% python3 -q
>>> import numpy as np
>>> import numpy.linalg as la
>>> np.set_printoptions(precision=2, suppress=True, linewidth=120, floatmode="fixed")
>>> X = np.loadtxt("out5.csv", delimiter=",")
>>> X
array([[ 0.95,  0.16, -0.05,  0.27, -0.05],
       [ 0.16,  0.51,  0.16, -0.81,  0.16],
       [-0.05,  0.16,  0.95,  0.27, -0.05],
       [ 0.27, -0.81,  0.27, -0.35,  0.27],
       [-0.05,  0.16, -0.05,  0.27,  0.95]])
>>> u = np.array([-2, -3])
>>> print(np.convolve(X[2], u))
[ 0.11 -0.16 -2.38 -3.38 -0.70  0.16]
>>> np.round(np.correlate(X[2], X[3], "full"), 2) + 0
array([-0.01,  0.06,  0.18, -0.17,  0.00, -0.63,  0.02,  0.12, -0.01])
>>> np.polyval(u, X[2])
array([-2.89, -3.32, -4.89, -3.54, -2.89])
>>> O, R = la.qr(X)
>>> print(np.allclose(R.T @ R, X.T @ X))
True
>>> O.shape, R.shape
((5, 5), (5, 5))
>>> np.trace(O @ O.T)
np.float64(5.0)
>>> print(np.round(O.T @ O, 2) + 0)
[[1.00 0.00 0.00 0.00 0.00]
 [0.00 1.00 0.00 0.00 0.00]
 [0.00 0.00 1.00 0.00 0.00]
 [0.00 0.00 0.00 1.00 0.00]
 [0.00 0.00 0.00 0.00 1.00]]
>>> la.svd(X, compute_uv=False)
array([1.00, 1.00, 1.00, 1.00, 1.00])
>>> print(np.round(X @ X.T, 2) + 0)
[[1.00 0.00 0.00 0.00 0.00]
 [0.00 1.00 0.00 0.00 0.00]
 [0.00 0.00 1.00 0.00 0.00]
 [0.00 0.00 0.00 1.00 0.00]
 [0.00 0.00 0.00 0.00 1.00]]
>>> la.norm(X, axis=0)
array([1.00, 1.00, 1.00, 1.00, 1.00])
>>> round(float(X[:, 2] @ X[:, 4]), 2)
0.0
>>> E = -2 * np.eye(4) + np.ones((4, 4))
>>> E
array([[-1.00,  1.00,  1.00,  1.00],
       [ 1.00, -1.00,  1.00,  1.00],
       [ 1.00,  1.00, -1.00,  1.00],
       [ 1.00,  1.00,  1.00, -1.00]])
>>> np.trace(E)
np.float64(-4.0)
>>> np.allclose(E @ E.T, E.T @ E)
True
>>> (E - E.T) / 2
array([[0.00, 0.00, 0.00, 0.00],
       [0.00, 0.00, 0.00, 0.00],
       [0.00, 0.00, 0.00, 0.00],
       [0.00, 0.00, 0.00, 0.00]])
>>> vals, vecs = la.eig(E)
>>> np.sort(la.eigvals(E @ E))
array([4.00, 4.00, 4.00, 4.00])
>>> np.sort(la.eigvals(la.inv(E)))
array([-0.50, -0.50, -0.50,  0.50])
>>> print(np.round(E @ vecs[:, 0] - vals[0] * vecs[:, 0], 2) + 0)
[0.00 0.00 0.00 0.00]
>>> vals
array([-2.00,  2.00, -2.00, -2.00])
>>> np.einsum("ij,ji->", E, E)
np.float64(16.0)
>>> np.round(np.poly(E), 2) + 0
array([  1.00,   4.00,   0.00, -16.00, -16.00])
>>> print(round(la.det(E[::-1]), 2))
-16.0
>>> la.eigvals(E)
array([-2.00,  2.00, -2.00, -2.00])
>>> print(np.einsum("ii->", E))
-4.0
>>> print(round(la.eigvals(E).sum().real, 2))
-4.0
>>> M2 = la.inv(E)
>>> np.round(la.det(E) * la.det(M2), 2)
np.float64(1.0)
>>> W0 = -1 * np.eye(7) + np.eye(7, k=1)
>>> W0
array([[-1.00,  1.00,  0.00,  0.00,  0.00,  0.00,  0.00],
       [ 0.00, -1.00,  1.00,  0.00,  0.00,  0.00,  0.00],
       [ 0.00,  0.00, -1.00,  1.00,  0.00,  0.00,  0.00],
       [ 0.00,  0.00,  0.00, -1.00,  1.00,  0.00,  0.00],
       [ 0.00,  0.00,  0.00,  0.00, -1.00,  1.00,  0.00],
       [ 0.00,  0.00,  0.00,  0.00,  0.00, -1.00,  1.00],
       [ 0.00,  0.00,  0.00,  0.00,  0.00,  0.00, -1.00]])
>>> x0 = np.array([3, 2, 5, 3, 4, 0, 1])
>>> h1 = np.maximum(W0 @ x0, 0)
>>> W0 * (h1 > 1e-9)[:, None]
array([[-0.00,  0.00,  0.00,  0.00,  0.00,  0.00,  0.00],
       [ 0.00, -1.00,  1.00,  0.00,  0.00,  0.00,  0.00],
       [ 0.00,  0.00, -0.00,  0.00,  0.00,  0.00,  0.00],
       [ 0.00,  0.00,  0.00, -1.00,  1.00,  0.00,  0.00],
       [ 0.00,  0.00,  0.00,  0.00, -0.00,  0.00,  0.00],
       [ 0.00,  0.00,  0.00,  0.00,  0.00, -1.00,  1.00],
       [ 0.00,  0.00,  0.00,  0.00,  0.00,  0.00, -0.00]])
>>> np.tanh(W0 @ x0)
array([-0.76,  1.00, -0.96,  0.76, -1.00,  0.76, -0.76])
>>> u = np.array([6, 1, 1, 9, 9, 1, 5])
>>> M2 = W0 + np.outer(u, np.eye(7)[0])
>>> M2
array([[ 5.00,  1.00,  0.00,  0.00,  0.00,  0.00,  0.00],
       [ 1.00, -1.00,  1.00,  0.00,  0.00,  0.00,  0.00],
       [ 1.00,  0.00, -1.00,  1.00,  0.00,  0.00,  0.00],
       [ 9.00,  0.00,  0.00, -1.00,  1.00,  0.00,  0.00],
       [ 9.00,  0.00,  0.00,  0.00, -1.00,  1.00,  0.00],
       [ 1.00,  0.00,  0.00,  0.00,  0.00, -1.00,  1.00],
       [ 5.00,  0.00,  0.00,  0.00,  0.00,  0.00, -1.00]])
>>> la.matrix_rank(la.inv(M2) - la.inv(W0), tol=1e-8)
np.int64(1)
>>> la.matrix_rank(M2 - W0)
np.int64(1)
>>> data = np.load("run16.npy")
>>> data
array([[ 0, -1,  0,  0,  0,  0,  0],
       [ 0,  0,  0,  0,  0,  0,  0],
       [ 0,  0,  0,  0,  0,  0,  0],
       [ 0,  0,  0,  3,  0,  0,  0],
       [ 0,  0,  0,  0,  0,  0,  0],
       [ 3,  0,  0,  0,  0,  0,  0],
       [ 0,  0,  0,  0,  0,  2,  0]])
>>> print(la.pinv(data))
[[ 0.00  0.00  0.00  0.00  0.00  0.33  0.00]
 [-1.00  0.00  0.00  0.00  0.00  0.00  0.00]
 [ 0.00  0.00  0.00  0.00  0.00  0.00  0.00]
 [ 0.00  0.00  0.00  0.33  0.00  0.00  0.00]
 [ 0.00  0.00  0.00  0.00  0.00  0.00  0.00]
 [ 0.00  0.00  0.00  0.00  0.00  0.00  0.50]
 [ 0.00  0.00  0.00  0.00  0.00  0.00  0.00]]
>>> la.norm(data, axis=0)
array([3.00, 1.00, 0.00, 3.00, 0.00, 2.00, 0.00])
>>> data.T @ data
array([[9, 0, 0, 0, 0, 0, 0],
       [0, 1, 0, 0, 0, 0, 0],
       [0, 0, 0, 0, 0, 0, 0],
       [0, 0, 0, 9, 0, 0, 0],
       [0, 0, 0, 0, 0, 0, 0],
       [0, 0, 0, 0, 0, 4, 0],
       [0, 0, 0, 0, 0, 0, 0]])
>>> la.svd(data, compute_uv=False)
array([3.00, 3.00, 2.00, 1.00, 0.00, 0.00, 0.00])
>>> left, sig, VT = la.svd(data)
>>> np.argmax(sig[:-1] / (sig[1:] + 1e-6)) + 1
np.int64(4)
>>> M2 = left[:, :4] @ np.diag(sig[:4]) @ VT[:4]
>>> la.matrix_rank(M2)
np.int64(4)
>>> data @ la.pinv(data) @ data
array([[ 0.00, -1.00,  0.00,  0.00,  0.00,  0.00,  0.00],
       [ 0.00,  0.00,  0.00,  0.00,  0.00,  0.00,  0.00],
       [ 0.00,  0.00,  0.00,  0.00,  0.00,  0.00,  0.00],
       [ 0.00,  0.00,  0.00,  3.00,  0.00,  0.00,  0.00],
       [ 0.00,  0.00,  0.00,  0.00,  0.00,  0.00,  0.00],
       [ 3.00,  0.00,  0.00,  0.00,  0.00,  0.00,  0.00],
       [ 0.00,  0.00,  0.00,  0.00,  0.00,  2.00,  0.00]])
>>> np.abs(np.diag(la.qr(data)[1])) > 1e-9
array([ True,  True, False,  True, False,  True, False])
>>> r = la.matrix_rank(data)
>>> r
np.int64(4)
>>> N = la.svd(data)[2][r:].T
>>> data @ N
array([[0.00, 0.00, 0.00],
       [0.00, 0.00, 0.00],
       [0.00, 0.00, 0.00],
       [0.00, 0.00, 0.00],
       [0.00, 0.00, 0.00],
       [0.00, 0.00, 0.00],
       [0.00, 0.00, 0.00]])
>>> N.shape
(7, 3)
>>> [int(la.matrix_rank(data[:i])) for i in range(1, len(data) + 1)]
[1, 1, 1, 2, 2, 3, 4]
>>> N @ N.T
array([[0.00, 0.00, 0.00, 0.00, 0.00, 0.00, 0.00],
       [0.00, 0.00, 0.00, 0.00, 0.00, 0.00, 0.00],
       [0.00, 0.00, 1.00, 0.00, 0.00, 0.00, 0.00],
       [0.00, 0.00, 0.00, 0.00, 0.00, 0.00, 0.00],
       [0.00, 0.00, 0.00, 0.00, 1.00, 0.00, 0.00],
       [0.00, 0.00, 0.00, 0.00, 0.00, 0.00, 0.00],
       [0.00, 0.00, 0.00, 0.00, 0.00, 0.00, 1.00]])
>>> J = np.load("test0.npy")
>>> J
array([[-0.30,  0.70, -0.60],
       [ 1.10, -0.60,  0.40],
       [ 0.10, -0.60,  0.30],
       [ 0.00, -0.60,  0.70],
       [-0.30, -1.40,  0.90],
       [-0.30,  0.00, -0.60],
       [-0.10,  0.60,  1.20],
       [-0.80, -1.80, -0.30],
       [-0.90, -1.10, -0.90],
       [-2.60, -0.20,  0.90],
       [ 4.00, 10.00, 26.00],
       [ 0.30,  1.00, -0.40],
       [-0.40, -0.40,  0.20],
       [-0.60,  2.80, -1.30],
       [ 0.80, -0.50,  0.10],
       [ 1.10,  1.00, -0.20],
       [-0.40, -1.00,  0.60],
       [-0.20, -1.50, -1.70],
       [-0.40, -0.20, -1.60],
       [ 0.80,  3.10,  0.10],
       [-0.60,  0.90,  0.00],
       [ 1.40,  1.00,  0.20],
       [ 0.20, -0.20, -0.50],
       [ 0.80,  1.30,  1.30],
       [-0.40,  0.60,  1.00],
       [-0.80, -0.20, -1.10],
       [-0.90,  0.50,  2.10]])
>>> O, R = la.qr(J)
>>> print(np.abs(np.diag(R)))
[ 5.81  8.48 13.47]
>>> np.round(O.T @ O, 2) + 0
array([[1.00, 0.00, 0.00],
       [0.00, 1.00, 0.00],
       [0.00, 0.00, 1.00]])
>>> R
array([[  5.81,   7.99,  17.93],
       [  0.00,   8.48,  13.96],
       [  0.00,   0.00, -13.47]])
>>> print(round(float(abs(R[0, 0])), 2), round(float(la.norm(J[:, 0])), 2))
5.81 5.81
>>> mat = np.load("x.npy")
>>> mat
array([[-1.27,  0.28, -2.63,  2.57,  0.70,  0.55],
       [ 0.85, -0.05, -2.37, -1.17, -0.91, -2.74],
       [ 2.97, -0.23, -0.83, -0.19,  2.35,  0.95],
       [ 0.42,  3.97,  0.24,  0.06,  0.01, -0.17],
       [ 2.12, -0.32,  0.78,  2.52, -2.06, -0.41],
       [ 0.42,  0.19, -1.46, -1.27, -2.22,  2.67]])
>>> blk = np.stack([mat, 2 * mat, mat[::-1]])
>>> np.einsum("bij,cij->bc", blk, blk)
array([[ 96.00, 192.00,   0.00],
       [192.00, 384.00,   0.00],
       [  0.00,   0.00,  96.00]])
>>> blk.shape
(3, 6, 6)
>>> la.det(blk)
array([  -4096.00, -262144.00,    4096.00])
>>> la.matrix_rank(blk)
array([6, 6, 6])
>>> rng = np.random.default_rng(870311)
>>> z = rng.permutation(6)
>>> print(z)
[4 3 0 2 1 5]
>>> M2 = mat[z][:, z]
>>> M2
array([[-2.06,  2.52,  2.12,  0.78, -0.32, -0.41],
       [ 0.01,  0.06,  0.42,  0.24,  3.97, -0.17],
       [ 0.70,  2.57, -1.27, -2.63,  0.28,  0.55],
       [ 2.35, -0.19,  2.97, -0.83, -0.23,  0.95],
       [-0.91, -1.17,  0.85, -2.37, -0.05, -2.74],
       [-2.22, -1.27,  0.42, -1.46,  0.19,  2.67]])
>>> round(np.trace(M2), 2)
np.float64(-1.49)
>>> np.sort(np.abs(la.eigvals(M2)))
array([4.00, 4.00, 4.00, 4.00, 4.00, 4.00])
>>> M2 = mat + rng.integers(-2, 3, (6, 5)) @ rng.integers(-2, 3, (5, 6))
>>> print(M2)
[[-3.27  4.28 -4.63  4.57 -1.30  4.55]
 [-0.15  7.95 -4.37  2.83  1.09 -1.74]
 [ 0.97 -6.23 -1.83 -4.19  5.35 -1.05]
 [-2.58 -0.03  5.24  0.06  3.01  0.83]
 [ 1.12  0.68 -1.22  2.52 -1.06 -0.41]
 [-5.58  6.19 -7.46 -0.27  5.78  2.67]]
>>> print(np.round(la.svd(M2 - mat, compute_uv=False), 2) + 0)
[16.26 11.27  6.27  4.17  0.22  0.00]
>>> u = np.array([0, 0, 1, 0, 2, 1])
>>> M2 = mat + np.outer(u, np.eye(6)[3])
>>> la.matrix_rank(M2 - mat)
np.int64(1)
>>> round(float(la.det(M2) / la.det(mat)), 2), np.round(1 + la.solve(mat, u)[3], 2)
(1.22, np.float64(1.22))
>>> M2 = mat / np.sqrt((mat ** 2).mean(axis=1, keepdims=True))
>>> M2[5]
array([ 0.26,  0.11, -0.89, -0.78, -1.36,  1.63])
>>> print(la.matrix_rank(M2) == la.matrix_rank(mat))
True
>>> print(la.norm(M2, axis=1))
[2.45 2.45 2.45 2.45 2.45 2.45]
>>> K = np.array([[1, -1, 1, -1],
...     [1, 0, 0, 0],
...     [1, 1, 1, 1],
...     [1, 2, 4, 8],
...     [1, 3, 9, 27],
...     [1, 4, 16, 64],
...     [1, 5, 25, 125]])
>>> M2 = np.c_[K[:, :1] @ np.array([[-1]]), np.array([0, 1, -1, -1, -1, 2, -1])]
>>> M2
array([[-1,  0],
       [-1,  1],
       [-1, -1],
       [-1, -1],
       [-1, -1],
       [-1,  2],
       [-1, -1]])
>>> print(np.round(la.lstsq(K, M2[:, 0])[0], 2) + 0)
[-1.00  0.00  0.00  0.00]
>>> la.matrix_rank(M2)
np.int64(2)
>>> la.norm(la.qr(K)[0].T @ M2, axis=0) ** 2 / ((M2 ** 2).sum(axis=0) + 1e-12)
array([1.00, 0.13])
>>> print(la.matrix_rank(np.c_[K, M2]))
5
>>> np.round(la.norm(M2 - K @ la.lstsq(K, M2)[0], axis=0), 2) + 0
array([0.00, 2.80])
>>> P = M2 @ la.solve(M2.T @ M2, M2.T)
>>> P @ M2[:, 1]
array([ 0.00,  1.00, -1.00, -1.00, -1.00,  2.00, -1.00])
>>> la.matrix_rank(np.eye(7) - P)
np.int64(5)
>>> np.diag(P)
array([0.15, 0.29, 0.23, 0.23, 0.23, 0.66, 0.23])
>>> np.round((np.eye(7) - P) @ M2, 2) + 0
array([[0.00, 0.00],
       [0.00, 0.00],
       [0.00, 0.00],
       [0.00, 0.00],
       [0.00, 0.00],
       [0.00, 0.00],
       [0.00, 0.00]])
>>> round(np.trace(P), 2)
np.float64(2.0)
>>> P = K @ la.solve(K.T @ K, K.T)
>>> round(float(np.trace(P)), 2)
4.0
>>> print(P)
[[ 0.93  0.19 -0.10 -0.10  0.02  0.10 -0.05]
 [ 0.19  0.45  0.38  0.14 -0.10 -0.17  0.10]
 [-0.10  0.38  0.45  0.29  0.05 -0.10  0.02]
 [-0.10  0.14  0.29  0.33  0.29  0.14 -0.10]
 [ 0.02 -0.10  0.05  0.29  0.45  0.38 -0.10]
 [ 0.10 -0.17 -0.10  0.14  0.38  0.45  0.19]
 [-0.05  0.10  0.02 -0.10 -0.10  0.19  0.93]]
>>> np.round(la.eigvalsh(P), 2) + 0
array([0.00, 0.00, 0.00, 1.00, 1.00, 1.00, 1.00])
